$ python3 -q
>>> import numpy as np
>>> np.set_printoptions(precision=1, suppress=True, linewidth=120)
>>> mat = np.array([[0.0, 3.0], [3.0, 0.0]])
>>> print(mat[:, 0] @ mat[:, 1])
0.0
>>> print(mat.T @ mat)
[[9. 0.]
 [0. 9.]]
>>> print(np.linalg.pinv(mat))
[[0.  0.3]
 [0.3 0. ]]
>>> ev, V = np.linalg.eigh(mat)
>>> vec = np.array([2, -2])
>>> print(np.linalg.eigvalsh(mat[1:, 1:]))
[0.]
>>> print(np.abs(mat).sum(axis=1).max(), np.abs(ev).max())
3.0 3.0
>>> print(np.round(V * np.abs(ev) @ V.T, 1) + 0)
[[3. 0.]
 [0. 3.]]
>>> print(vec @ mat @ vec / (vec @ vec), ev[0], ev[-1])
-3.0 -3.0 3.0
>>> print(vec @ mat @ vec)
-24.0
>>> ev, V = np.linalg.eig(mat)
>>> print(np.round(mat @ V[:, 0] - ev[0] * V[:, 0], 1) + 0)
[0. 0.]
>>> print(round(float(np.prod(ev)), 1))
-9.0
>>> print(np.sort(np.linalg.eigvals(mat.T)))
[-3.  3.]
>>> print(np.sort(np.linalg.eigvals(np.linalg.inv(mat))))
[-0.3  0.3]
>>> print(round(float(np.linalg.norm(mat) ** 2 / np.linalg.norm(mat, 2) ** 2), 1))
2.0
>>> print(np.round(np.linalg.norm(mat, "nuc"), 1))
6.0
>>> print(np.round(np.linalg.norm(mat[1], 1), 1), np.round(np.linalg.norm(mat[1], np.inf), 1))
3.0 3.0
>>> print(np.linalg.norm(mat, axis=0))
[3. 3.]
>>> print(np.linalg.norm(mat, axis=1).argmax())
0
>>> K = np.array([[0, 1], [1, 0]])
>>> print(K)
[[0 1]
 [1 0]]
>>> vec = np.array([-1, 2])
>>> target = K @ vec
>>> beta, lr = np.zeros(2), 1 / np.linalg.norm(K, 2) ** 2
>>> for i in range(25):
...     beta -= lr * K.T @ (K @ beta - target)
...     if i % 5 == 0: print(i, round(np.linalg.norm(K @ beta - target), 1))
... 
0 0.0
5 0.0
10 0.0
15 0.0
20 0.0
>>> print(beta)
[-1.  2.]
>>> print(np.round(np.linalg.cond(K), 1))
1.0
>>> out = np.array([[-1, -3, -3], [4, -1, -2]])
>>> print(np.vstack([K, out.T]).shape)
(5, 2)
>>> print(np.einsum("ij,ij->i", K, K))
[1 1]
>>> print(K @ out)
[[ 4 -1 -2]
 [-1 -3 -3]]
>>> u = np.array([1, 2])
>>> print(np.convolve(K[0], u))
[0 1 2]
>>> print(np.correlate(K[0], K[1], "full"))
[0 0 1]
>>> W = np.array([[-5, 3, 1], [-3, 3, -2]])
>>> beta = np.array([3, 3, 1])
>>> hid = np.maximum(K @ W + beta, 0)
>>> print((hid > 0).astype(int))
[[0 1 0]
 [0 1 1]]
>>> print((hid > 0).mean(axis=0))
[0.  1.  0.5]
>>> W2 = np.array([[8, 6, 6], [6, 9, 0], [7, 0, 3]])
>>> print(W @ W2)
[[-15  -3 -27]
 [-20   9 -24]]
>>> print((hid @ W2).round(6).argmax(axis=1))
[1 1]
>>> print(hid @ W2)
[[36 54  0]
 [50 54  6]]
>>> hat = np.triu(np.array([[1, 0], [0, 2]]), 1) + np.eye(2)
>>> out = hat @ K @ np.linalg.inv(hat)
>>> print(np.trace(out), np.trace(K))
0.0 0
>>> print(np.round(np.linalg.det(out), 1))
-1.0
>>> print(hat @ K - K @ hat)
[[0. 0.]
 [0. 0.]]
>>> print(out)
[[0. 1.]
 [1. 0.]]
>>> A = np.array([[0, 1, 0, 0], [0, 0, 1, 0], [1, 0, 0, 0], [0, 0, 0, 1]])
>>> vec = np.array([2, 3, -1, 0])
>>> target = A @ vec
>>> print(target)
[ 3 -1  2  0]
>>> print(np.linalg.solve(A.T, A[2]))
[0. 0. 1. 0.]
>>> print(np.linalg.solve(A, target))
[ 2.  3. -1.  0.]
>>> print(np.linalg.solve(A, 3 * target))
[ 6.  9. -3.  0.]
>>> print(np.linalg.solve(A, target + A[:, 1]))
[ 2.  4. -1.  0.]
>>> F = np.load("layer14.npy")
>>> print(F)
[[4 1 1]
 [1 4 1]
 [1 1 4]]
>>> rng = np.random.default_rng(481803)
>>> labels = rng.permutation(3)
>>> print(labels)
[0 2 1]
>>> out = F[labels][:, labels]
>>> print(np.sort(np.abs(np.linalg.eigvals(out))))
[3. 3. 6.]
>>> print(out)
[[4 1 1]
 [1 4 1]
 [1 1 4]]
>>> print(np.diag(out))
[4 4 4]
>>> labels = rng.integers(0, 2, 4)
>>> J = (labels[:, None] == labels) * 2 + np.eye(4)
>>> print(J)
[[3. 0. 0. 0.]
 [0. 3. 2. 2.]
 [0. 2. 3. 2.]
 [0. 2. 2. 3.]]
>>> Lm = np.linalg.cholesky(J)
>>> print(Lm)
[[1.7 0.  0.  0. ]
 [0.  1.7 0.  0. ]
 [0.  1.2 1.3 0. ]
 [0.  1.2 0.5 1.2]]
>>> print(np.linalg.eigvalsh(J).min() > 0)
True
>>> print(Lm @ Lm)
[[3.  0.  0.  0. ]
 [0.  3.  0.  0. ]
 [0.  3.5 1.7 0. ]
 [0.  4.  1.3 1.4]]
>>> print([int(np.linalg.matrix_rank(np.linalg.matrix_power(Lm, p))) for p in range(1, 5)])
[4, 4, 4, 4]
>>> print(np.flatnonzero(np.linalg.matrix_power((J != 0) + (J.T != 0) + np.eye(4), 4)[1]))
[1 2 3]
>>> print((np.linalg.matrix_power((J != 0) + (J.T != 0) + np.eye(4), 4) > 0).astype(int))
[[1 0 0 0]
 [0 1 1 1]
 [0 1 1 1]
 [0 1 1 1]]
>>> print(J @ J)
[[ 9.  0.  0.  0.]
 [ 0. 17. 16. 16.]
 [ 0. 16. 17. 16.]
 [ 0. 16. 16. 17.]]
>>> vec = np.array([2, -1, -2, -2])
>>> h1 = np.maximum(J @ vec, 0)
>>> print(np.maximum(J @ (3 * vec), 0))
[18.  0.  0.  0.]
>>> print(h1)
[6. 0. 0. 0.]
>>> print(J.T @ h1)
[18.  0.  0.  0.]
>>> print(J * (h1 > 1e-9)[:, None])
[[3. 0. 0. 0.]
 [0. 0. 0. 0.]
 [0. 0. 0. 0.]
 [0. 0. 0. 0.]]
>>> print(J.reshape(-1, 2))
[[3. 0.]
 [0. 0.]
 [0. 3.]
 [2. 2.]
 [0. 2.]
 [3. 2.]
 [0. 2.]
 [2. 3.]]
>>> print(J.reshape(2, -1))
[[3. 0. 0. 0. 0. 3. 2. 2.]
 [0. 2. 3. 2. 0. 2. 2. 3.]]
>>> t3 = J.reshape(4, 2, -1)
>>> print(np.einsum("ihd,jhd->hij", t3, t3).shape)
(2, 4, 4)
>>> print(t3.shape)
(4, 2, 2)
>>> print(t3.sum(axis=1))
[[3. 0.]
 [2. 5.]
 [3. 4.]
 [2. 5.]]
>>> m1 = np.load("arr.npy")
>>> print(m1)
[[ 0.7 -1.8  2.1]
 [ 1.6 -1.8  2.5]
 [-0.2 -0.7  0.6]
 [-0.1  0.6 -1. ]
 [-0.7 -1.5  1.1]
 [-0.8  0.1 -0.1]
 [-1.8 -1.5  0.8]
 [ 0.   0.8 -0.8]
 [ 0.8  0.5 -0.6]
 [ 0.  -0.9  0.5]
 [ 1.1  0.8 -0.8]
 [-0.5 -1.7  1.6]
 [-0.2 -0.4  0. ]
 [ 0.2 -0.7  0.8]
 [-1.1 -0.8  1. ]
 [ 0.  -2.6  2.3]]
>>> vec = np.array([2, 2, -2])
>>> target = m1 @ vec
>>> beta, lr = np.zeros(3), 1 / np.linalg.norm(m1, 2) ** 2
>>> for i in range(3):
...     beta -= lr * m1.T @ (m1 @ beta - target)
...     if i % 1 == 0: print(i, round(np.linalg.norm(m1 @ beta - target), 1))
... 
0 4.8
1 3.7
2 2.9
>>> print(beta)
[ 1.1  2.2 -1.9]
>>> Xc = m1 - m1.mean(axis=0)
>>> V = np.linalg.svd(Xc)[2][:2]
>>> out = Xc - Xc @ V.T @ V
>>> print(np.linalg.norm(out, axis=1).round(6).argmax())
14
>>> print(np.round(np.cov(Xc @ V.T, rowvar=False), 1) + 0)
[[2.3 0. ]
 [0.  0.7]]
>>> C2 = np.cov(m1, rowvar=False)
>>> print(np.round(np.linalg.eigvalsh(C2)[::-1], 1) + 0)
[2.3 0.7 0. ]
>>> print(round(np.corrcoef(m1[:, 1], m1[:, 0])[0, 1], 1))
0.1
>>> print(m1.std(axis=0))
[0.8 1.  1.1]
>>> print(np.corrcoef(m1.T))
[[ 1.   0.1  0.1]
 [ 0.1  1.  -1. ]
 [ 0.1 -1.   1. ]]
>>> E = np.loadtxt("test5.csv", delimiter=",")
>>> print(E)
[[ 0.2  0.1 -0.4]
 [ 0.1  1.   0.1]
 [-0.4  0.1  0.8]]
>>> hat = np.triu(np.array([[-2, -3, 0], [-1, 3, -3], [5, -5, 0]]), 1) + np.eye(3)
>>> out = hat @ E @ np.linalg.inv(hat)
>>> print(np.linalg.matrix_rank(out))
2
>>> print(round(float(np.trace(out)), 1), round(np.trace(E), 1))
2.0 2.0
>>> print(np.round(np.poly(out), 1) + 0)
[ 1. -2.  1.  0.]
>>> ev, V = np.linalg.eigh(E)
>>> print(np.linalg.eigvalsh(E + 4 * np.eye(3)))
[4. 5. 5.]
>>> print(np.unique(ev.round(6) + 0, return_counts=True)[1])
[1 2]
>>> print((ev > 1e-8).sum(), (ev < -1e-8).sum())
2 0
>>> print(np.round(V.T @ V, 1) + 0)
[[1. 0. 0.]
 [0. 1. 0.]
 [0. 0. 1.]]
>>> print(np.round(np.linalg.eigvalsh(E @ E), 1) + 0)
[0. 1. 1.]
>>> W0 = np.load("mat.npy")
>>> print(W0)
[[ 1.  3.  1. -2.]
 [ 1.  3.  0. -1.]
 [ 0.  3. -1.  3.]
 [ 0.  0.  0.  1.]]
>>> print(np.sort(np.abs(np.linalg.eigvals(K)))[::-1])
[1. 1.]
>>> print(K.sum(axis=1))
[1 1]
>>> print(np.linalg.matrix_power(K, 100))
[[1 0]
 [0 1]]
>>> print(K @ np.ones(2))
[1. 1.]
>>> p = np.eye(2)[1]
>>> for _ in range(7):
...     p = p @ K
...     print(p.round(1))
... 
[1. 0.]
[0. 1.]
[1. 0.]
[0. 1.]
[1. 0.]
[0. 1.]
[1. 0.]
>>> u = np.array([-2, -4])
>>> print(np.convolve(W0[3], u))
[ 0.  0.  0. -2. -4.]
